$ python -q
>>> import numpy as np
>>> np.set_printoptions(precision=2, suppress=True, linewidth=160)
>>> E = np.array([[-1, -1, -1, -1, -1, -1, -1],
...     [-1, -2, -2, -2, -2, -2, -2],
...     [-1, -2, -3, -3, -3, -3, -3],
...     [-1, -2, -3, -4, -4, -4, -4],
...     [-1, -2, -3, -4, -5, -5, -5],
...     [-1, -2, -3, -4, -5, -6, -6],
...     [-1, -2, -3, -4, -5, -6, -7]])
>>> # symmetric
>>> G = E.T @ E
>>> print(np.linalg.matrix_rank(G))
7
>>> np.linalg.svd(E, compute_uv=False) ** 2
array([523.53,   6.85,   1.  ,   0.31,   0.15,   0.09,   0.07])
>>> np.linalg.eigvalsh(G)[::-1]
array([523.53,   6.85,   1.  ,   0.31,   0.15,   0.09,   0.07])
>>> W0 = np.loadtxt("case3.csv", delimiter=",")
>>> print(W0)
[[ -6.   6.   6.  -6.  -3.   6.   6.  -3.   3.  -6.   3.   0.  -3.]
 [ -2.   2.   2.  -2.  -1.   2.   2.  -1.   1.  -2.   1.   0.  -1.]
 [ 10. -10. -10.  10.   5. -10. -10.   5.  -5.  10.  -5.   0.   5.]
 [  0.   0.   0.   0.   0.   0.   0.   0.   0.   0.   0.   0.   0.]
 [  0.   0.   0.   0.   0.   0.   0.   0.   0.   0.   0.   0.   0.]
 [ -8.   8.   8.  -8.  -4.   8.   8.  -4.   4.  -8.   4.   0.  -4.]
 [ 10. -10. -10.  10.   5. -10. -10.   5.  -5.  10.  -5.   0.   5.]
 [  2.  -2.  -2.   2.   1.  -2.  -2.   1.  -1.   2.  -1.   0.   1.]
 [  4.  -4.  -4.   4.   2.  -4.  -4.   2.  -2.   4.  -2.   0.   2.]
 [ -6.   6.   6.  -6.  -3.   6.   6.  -3.   3.  -6.   3.   0.  -3.]
 [  6.  -6.  -6.   6.   3.  -6.  -6.   3.  -3.   6.  -3.   0.   3.]
 [  6.  -6.  -6.   6.   3.  -6.  -6.   3.  -3.   6.  -3.   0.   3.]
 [ -2.   2.   2.  -2.  -1.   2.   2.  -1.   1.  -2.   1.   0.  -1.]
 [ -2.   2.   2.  -2.  -1.   2.   2.  -1.   1.  -2.   1.   0.  -1.]
 [  6.  -6.  -6.   6.   3.  -6.  -6.   3.  -3.   6.  -3.   0.   3.]]
>>> # rows 3 and 4 are equal
>>> round(np.linalg.norm(W0[9] - W0[10]), 2)
np.float64(34.47)
>>> np.linalg.norm(W0, axis=0)
array([21.82, 21.82, 21.82, 21.82, 10.91, 21.82, 21.82, 10.91, 10.91, 21.82, 10.91,  0.  , 10.91])
>>> def softmax(z):
...     e = np.exp(z - z.max(axis=-1, keepdims=True))
...     return e / e.sum(axis=-1, keepdims=True)
... 
>>> print(np.round(softmax(W0[13]), 2) + 0)
[0.   0.2  0.2  0.   0.01 0.2  0.2  0.01 0.07 0.   0.07 0.03 0.01]
>>> np.round(softmax(10 * W0[13]), 2) + 0
array([0.  , 0.25, 0.25, 0.  , 0.  , 0.25, 0.25, 0.  , 0.  , 0.  , 0.  , 0.  , 0.  ])
>>> att = W0 @ W0.T / np.sqrt(13)
>>> softmax(att).round(6).argmax(axis=1)
array([5, 5, 2, 0, 0, 5, 2, 2, 2, 5, 2, 2, 5, 5, 2])
>>> M = np.load("w.npy")
>>> M
array([[ 1.51, -0.25, -0.62,  0.6 , -0.39, -2.27, -0.41,  0.44, -0.48],
       [ 0.28,  1.27, -0.5 , -0.81,  0.74,  0.38, -0.9 , -0.45, -2.17],
       [-0.19,  0.39,  0.75, -1.49, -2.29, -0.49,  0.09, -0.72, -0.17],
       [ 0.28,  0.93,  2.12,  1.17, -0.19,  0.11,  0.62,  1.02, -0.85],
       [ 1.51,  0.76,  0.79,  0.38,  0.21,  0.46, -1.24, -1.39,  1.27],
       [ 0.47, -2.32,  0.71,  0.33, -0.3 ,  0.74, -0.55, -0.65, -1.19],
       [-0.66,  0.35, -0.38,  1.41, -0.07, -0.51,  1.22, -2.08, -0.5 ],
       [-0.09, -0.48,  1.32, -1.33,  1.69, -1.27,  0.64, -0.6 ,  0.12],
       [-1.89,  0.02,  0.55,  0.64,  0.03, -0.9 , -1.97, -0.02,  0.07]])
>>> U, sv, VT = np.linalg.svd(W0)
>>> np.argmax(sv[:-1] / (sv[1:] + 1e-6)) + 1
np.int64(1)
>>> print(sv.round(2) + 0)
[62.67  0.    0.    0.    0.    0.    0.    0.    0.    0.    0.    0.    0.  ]
>>> A2 = U[:, :1] @ np.diag(sv[:1]) @ VT[:1]
>>> np.linalg.matrix_rank(A2)
np.int64(1)
>>> round(float(np.linalg.norm(W0 - A2, 2)), 2), round(sv[1], 2)
(0.0, np.float64(0.0))
>>> round(np.linalg.norm(W0 - A2) / np.linalg.norm(W0), 2)
np.float64(0.0)
